% python3 -q
>>> import numpy as np
>>> import numpy.linalg as la
>>> np.set_printoptions(precision=2, suppress=True, linewidth=120)
>>> feats = np.array([[27.19, 11.17, 12.88],
...     [14.22, 4.83, 5.66],
...     [13.6, 4.56, 5.33],
...     [6.18, 1.73, 1.62],
...     [5.44, 1.51, 1.3],
...     [3.17, 0.9, 0.39],
...     [0.12, 0.11, -0.05],
...     [0.1, 0.09, -0.04],
...     [-0.35, -0.57, 0.23],
...     [-0.37, -0.6, 0.24],
...     [-0.42, -0.72, 0.28],
...     [-0.7, -1.55, 0.44],
...     [-1.17, -3.05, 0.53],
...     [-2.05, -5.59, 0.36],
...     [-4.19, -10.78, -0.56],
...     [-5.91, -14.46, -1.46],
...     [-9.54, -21.63, -3.54],
...     [-10.54, -23.5, -4.14],
...     [-16.32, -33.77, -7.68],
...     [-18.53, -37.54, -9.07]])
>>> cent = feats[[8, 13]].astype(float)
>>> for _ in range(4):
...     z = la.norm(feats[:, None] - cent, axis=-1).argmin(axis=1)
...     cent = np.array([feats[z == j].mean(axis=0) for j in range(2)])
... 
>>> z
array([0, 0, 0, 0, 0, 0, 0, 0, 0, 0, 0, 0, 0, 0, 0, 1, 1, 1, 1, 1])
>>> cent[1] - cent[0]
array([-16.22, -26.32,  -7.09])
>>> rng = np.random.default_rng(2809)
>>> z = rng.permutation(3)
>>> other = feats[:, z] * rng.choice([-1, 1], 3)
>>> other
array([[-11.17,  12.88,  27.19],
       [ -4.83,   5.66,  14.22],
       [ -4.56,   5.33,  13.6 ],
       [ -1.73,   1.62,   6.18],
       [ -1.51,   1.3 ,   5.44],
       [ -0.9 ,   0.39,   3.17],
       [ -0.11,  -0.05,   0.12],
       [ -0.09,  -0.04,   0.1 ],
       [  0.57,   0.23,  -0.35],
       [  0.6 ,   0.24,  -0.37],
       [  0.72,   0.28,  -0.42],
       [  1.55,   0.44,  -0.7 ],
       [  3.05,   0.53,  -1.17],
       [  5.59,   0.36,  -2.05],
       [ 10.78,  -0.56,  -4.19],
       [ 14.46,  -1.46,  -5.91],
       [ 21.63,  -3.54,  -9.54],
       [ 23.5 ,  -4.14, -10.54],
       [ 33.77,  -7.68, -16.32],
       [ 37.54,  -9.07, -18.53]])
>>> U, _, VT = la.svd(feats.T @ other)
>>> np.round(U @ VT, 2) + 0
array([[ 0.,  0.,  1.],
       [-1.,  0.,  0.],
       [ 0.,  1.,  0.]])
